% python3 -q
>>> import numpy as np
>>> np.set_printoptions(suppress=True, linewidth=100)
>>> B = np.array([[2, 7, 2, 7, 2, 2, 2],
...     [1, 0, 3, 3, 0, 7, 7],
...     [7, 9, 2, 1, 5, 2, 7],
...     [2, 6, 8, 5, 0, 8, 9],
...     [7, 3, 4, 6, 3, 6, 6],
...     [9, 9, 6, 5, 9, 1, 6],
...     [5, 0, 4, 7, 7, 5, 1]])
>>> data = np.tril(B)
>>> data
array([[2, 0, 0, 0, 0, 0, 0],
       [1, 0, 0, 0, 0, 0, 0],
       [7, 9, 2, 0, 0, 0, 0],
       [2, 6, 8, 5, 0, 0, 0],
       [7, 3, 4, 6, 3, 0, 0],
       [9, 9, 6, 5, 9, 1, 0],
       [5, 0, 4, 7, 7, 5, 1]])
>>> C2 = data.T @ data
>>> np.diag(C2)
array([213, 207, 136, 135, 139,  26,   1])
>>> np.trace(C2), (data ** 2).sum()
(np.int64(857), np.int64(857))
>>> C2
array([[213, 177, 132, 132, 137,  34,   5],
       [177, 207, 132,  93,  90,   9,   0],
       [132, 132, 136, 122,  94,  26,   4],
       [132,  93, 122, 135, 112,  40,   7],
       [137,  90,  94, 112, 139,  44,   7],
       [ 34,   9,  26,  40,  44,  26,   5],
       [  5,   0,   4,   7,   7,   5,   1]])
>>> (data @ data.T).shape
(7, 7)
>>> np.round(np.sort(np.linalg.eigvals(data)), 2)
array([0., 1., 1., 2., 2., 3., 5.])
>>> np.prod(np.diag(data)), round(np.linalg.det(data), 2)
(np.int64(0), np.float64(-0.0))
>>> feats = np.load("w.npy")
>>> feats
array([[ 2.96, -4.01, -0.89, -1.54, -4.  , -0.77],
       [ 0.  ,  2.22,  2.71, -2.27,  2.63,  0.52],
       [ 2.26, -0.55,  0.94,  1.41, -1.27,  2.35],
       [ 2.21,  4.03, -0.73, -0.31, -0.28,  1.63],
       [ 1.25, -4.46, -0.19,  1.58, -2.83,  0.4 ],
       [-3.  , -1.74,  0.56, -1.34,  1.73, -2.54],
       [ 0.73, -3.93, -3.86, -0.56, -4.29, -2.79],
       [ 3.29, -5.38, -2.05,  1.8 , -5.67,  0.48],
       [-2.58, -0.19,  1.61, -0.2 ,  2.61, -0.75]])
>>> # null space of dimension 2
>>> np.linalg.matrix_rank(data, rtol=0.1)
np.int64(5)
>>> round(float(np.linalg.norm(data, 2) / np.linalg.norm(data)), 2)
0.89
>>> [round(float(x), 2) for x in np.linalg.svd(data, compute_uv=False)[:3]]
[25.93, 10.5, 7.07]
